$ python3 -q
>>> import numpy as np
>>> from numpy import linalg as LA
>>> np.set_printoptions(suppress=True, linewidth=160)
>>> rnd = lambda a: np.round(a, 2) + 0
>>> mat = np.load("data.npy")
>>> print(mat)
[[ 2. -2.  2. -8.  2. -2.]
 [ 1. -1. -1. -4. -4. -1.]
 [-3.  2. -2. -1. -9.  0.]
 [ 0.  0.  0.  3.  3.  0.]
 [ 0.  0.  0. -3.  1.  0.]
 [ 0.  0.  0. -3. -1.  2.]]
>>> x0 = np.array([-2, -1, 2, 2, -2, 2])
>>> target = mat @ x0
>>> target
array([-22.,  -5.,  16.,   0.,  -8.,   0.])
>>> rnd(LA.solve(mat, target))
array([-2., -1.,  2.,  2., -2.,  2.])
>>> rnd(LA.solve(mat, mat[:, 3]))
array([0., 0., 0., 1., 0., 0.])
>>> C2 = mat.T @ mat
>>> np.diag(C2)
array([ 14.,   9.,   9., 108., 112.,   9.])
>>> C2
array([[ 14., -11.,   9., -17.,  27.,  -5.],
       [-11.,   9.,  -7.,  18., -18.,   5.],
       [  9.,  -7.,   9., -10.,  26.,  -3.],
       [-17.,  18., -10., 108.,  18.,  14.],
       [ 27., -18.,  26.,  18., 112.,  -2.],
       [ -5.,   5.,  -3.,  14.,  -2.,   9.]])
>>> print(rnd(LA.eigvalsh(C2)[::-1]))
[132.24 116.79   7.75   3.33   0.86   0.03]
>>> (mat @ mat.T).shape
(6, 6)
>>> rnd(LA.svd(mat, compute_uv=False) ** 2)
array([132.24, 116.79,   7.75,   3.33,   0.86,   0.03])
>>> A2 = mat / LA.norm(mat, axis=1, keepdims=True)
>>> C2 = A2 @ A2.T
>>> print(np.argwhere(np.triu(np.abs(C2) > 0.95, 1)))
[]
>>> print(rnd(LA.norm(A2, axis=1)))
[1. 1. 1. 1. 1. 1.]
>>> rnd(np.degrees(np.arccos(np.clip(C2[5, 1], -1, 1))))
np.float64(51.42)
>>> print(np.trace(mat))
5.0
>>> mat @ mat
array([[ -4.,   2.,   2., -34., -26.,  -6.],
       [  4.,  -3.,   5.,   0.,   0.,  -3.],
       [  2.,   0.,  -4.,  42.,  -8.,   4.],
       [  0.,   0.,   0.,   0.,  12.,   0.],
       [  0.,   0.,   0., -12.,  -8.,   0.],
       [  0.,   0.,   0., -12., -12.,   4.]])
>>> rnd(np.abs(LA.eigvals(mat)).max())
np.float64(3.46)
>>> (mat - mat.T) / 2
array([[ 0. , -1.5,  2.5, -4. ,  1. , -1. ],
       [ 1.5,  0. , -1.5, -2. , -2. , -0.5],
       [-2.5,  1.5,  0. , -0.5, -4.5,  0. ],
       [ 4. ,  2. ,  0.5,  0. ,  3. ,  1.5],
       [-1. ,  2. ,  4.5, -3. ,  0. ,  0.5],
       [ 1. ,  0.5,  0. , -1.5, -0.5,  0. ]])
>>> print(rnd(LA.det(mat)))
-96.0
>>> np.allclose(mat, mat.T)
False
>>> mat.reshape(-1, 2)
array([[ 2., -2.],
       [ 2., -8.],
       [ 2., -2.],
       [ 1., -1.],
       [-1., -4.],
       [-4., -1.],
       [-3.,  2.],
       [-2., -1.],
       [-9.,  0.],
       [ 0.,  0.],
       [ 0.,  3.],
       [ 3.,  0.],
       [ 0.,  0.],
       [ 0., -3.],
       [ 1.,  0.],
       [ 0.,  0.],
       [ 0., -3.],
       [-1.,  2.]])
>>> T = mat.reshape(6, 2, -1)
>>> print(T.sum(axis=1))
[[-6.  0.  0.]
 [-3. -5. -2.]
 [-4. -7. -2.]
 [ 3.  3.  0.]
 [-3.  1.  0.]
 [-3. -1.  2.]]
>>> T[:, 0]
array([[ 2., -2.,  2.],
       [ 1., -1., -1.],
       [-3.,  2., -2.],
       [ 0.,  0.,  0.],
       [ 0.,  0.,  0.],
       [ 0.,  0.,  0.]])
>>> A = np.load("w.npy")
>>> rnd(A)
array([[ 1.  ,  0.  ,  0.  ,  0.  ],
       [ 0.  ,  0.81,  0.59,  0.  ],
       [ 0.  , -0.59,  0.81,  0.  ],
       [ 0.  ,  0.  ,  0.  ,  1.  ]])
>>> rng = np.random.default_rng(294196)
>>> A2 = A + rng.integers(-2, 3, (4, 1)) @ rng.integers(-2, 3, (1, 4))
>>> rnd(A2)
array([[ 1.  , -1.  ,  0.  ,  1.  ],
       [ 0.  ,  1.81,  0.59, -1.  ],
       [ 0.  , -0.59,  0.81,  0.  ],
       [ 0.  , -1.  ,  0.  ,  2.  ]])
>>> rnd(LA.svd(A2 - A, compute_uv=False))
array([2.45, 0.  , 0.  , 0.  ])
>>> A2 - A
array([[ 0., -1.,  0.,  1.],
       [ 0.,  1.,  0., -1.],
       [ 0.,  0.,  0.,  0.],
       [ 0., -1.,  0.,  1.]])
>>> np.abs(A2 - A).sum(axis=1)
array([2., 2., 0., 2.])
>>> x0 = np.array([-2, -2, 2, 0])
>>> rnd(LA.det(A))
np.float64(1.0)
>>> 4 - LA.matrix_rank(A - np.eye(4), tol=1e-8)
np.int64(2)
>>> print(A.T @ (A @ x0))
[-2. -2.  2.  0.]
>>> proj = np.triu(np.array([[0, 1, 1, 0], [-2, 0, 0, 1], [-2, -2, 2, 0], [1, 1, 1, -1]]), 1) + np.eye(4)
>>> A2 = proj @ A @ LA.inv(proj)
>>> rnd(proj @ A - A @ proj)
array([[ 0.  , -0.78,  0.4 ,  0.  ],
       [ 0.  ,  0.  ,  0.  ,  0.19],
       [ 0.  ,  0.  ,  0.  ,  0.59],
       [ 0.  ,  0.  ,  0.  ,  0.  ]])
